$ python -q
>>> import numpy as np
>>> from numpy import linalg as LA
>>> np.set_printoptions(precision=2, suppress=True, linewidth=160)
>>> def rnd(a):
...     return np.round(a, 2) + 0
... 
>>> mat = np.load("run13.npy")
>>> print(rnd(mat))
[[ 0.    0.67  0.4   0.28 -0.56]
 [-0.84  0.13  0.34 -0.33  0.23]
 [ 0.08  0.04 -0.25 -0.8  -0.53]
 [ 0.38 -0.36  0.81 -0.25  0.02]
 [ 0.38  0.64 -0.01 -0.32  0.59]]
>>> # keeps lengths
>>> x0 = np.array([3, 2, 1, 1, 4])
>>> rnd(LA.norm(x0)), rnd(LA.norm(mat @ x0))
(np.float64(5.57), np.float64(5.57))
>>> rnd(np.abs(LA.eigvals(mat)))
array([1., 1., 1., 1., 1.])
>>> print(rnd(np.sort(np.abs(np.degrees(np.angle(LA.eigvals(mat)))))))
[  0.    79.45  79.45 125.33 125.33]
>>> F = np.loadtxt("w.csv", delimiter=",")
>>> F
array([[ 0.,  1., -1., -2., -1., -1.,  1., -2., -3., -1.,  2.],
       [-1.,  0.,  2., -1.,  1.,  1.,  3.,  1.,  2., -2., -2.],
       [ 1., -2.,  0.,  1.,  0., -1.,  1.,  0.,  2., -2., -1.],
       [ 2.,  1., -1.,  0.,  0., -3., -2., -1.,  0., -1.,  2.],
       [ 1., -1.,  0.,  0.,  0.,  3.,  2.,  2.,  2.,  2.,  0.],
       [ 1., -1.,  1.,  3., -3.,  0.,  1.,  1.,  1.,  0.,  0.],
       [-1., -3., -1.,  2., -2., -1.,  0.,  1.,  1.,  1., -1.],
       [ 2., -1.,  0.,  1., -2., -1., -1.,  0., -1.,  2., -1.],
       [ 3., -2., -2.,  0., -2., -1., -1.,  1.,  0., -1., -1.],
       [ 1.,  2.,  2.,  1., -2.,  0., -1., -2.,  1.,  0., -1.],
       [-2.,  2.,  1., -2.,  0.,  0.,  1.,  1.,  1.,  1.,  0.]])
>>> np.allclose(F[:-1].T @ LA.lstsq(F[:-1].T, F[-1])[0], F[-1])
True
>>> rnd(F @ LA.pinv(F) @ F)
array([[ 0.,  1., -1., -2., -1., -1.,  1., -2., -3., -1.,  2.],
       [-1.,  0.,  2., -1.,  1.,  1.,  3.,  1.,  2., -2., -2.],
       [ 1., -2.,  0.,  1.,  0., -1.,  1.,  0.,  2., -2., -1.],
       [ 2.,  1., -1.,  0.,  0., -3., -2., -1.,  0., -1.,  2.],
       [ 1., -1.,  0.,  0.,  0.,  3.,  2.,  2.,  2.,  2.,  0.],
       [ 1., -1.,  1.,  3., -3.,  0.,  1.,  1.,  1.,  0.,  0.],
       [-1., -3., -1.,  2., -2., -1.,  0.,  1.,  1.,  1., -1.],
       [ 2., -1.,  0.,  1., -2., -1., -1.,  0., -1.,  2., -1.],
       [ 3., -2., -2.,  0., -2., -1., -1.,  1.,  0., -1., -1.],
       [ 1.,  2.,  2.,  1., -2.,  0., -1., -2.,  1.,  0., -1.],
       [-2.,  2.,  1., -2.,  0.,  0.,  1.,  1.,  1.,  1.,  0.]])
>>> np.abs(np.diag(LA.qr(F)[1])) > 1e-9
array([ True,  True,  True,  True,  True,  True,  True,  True,  True,  True, False])
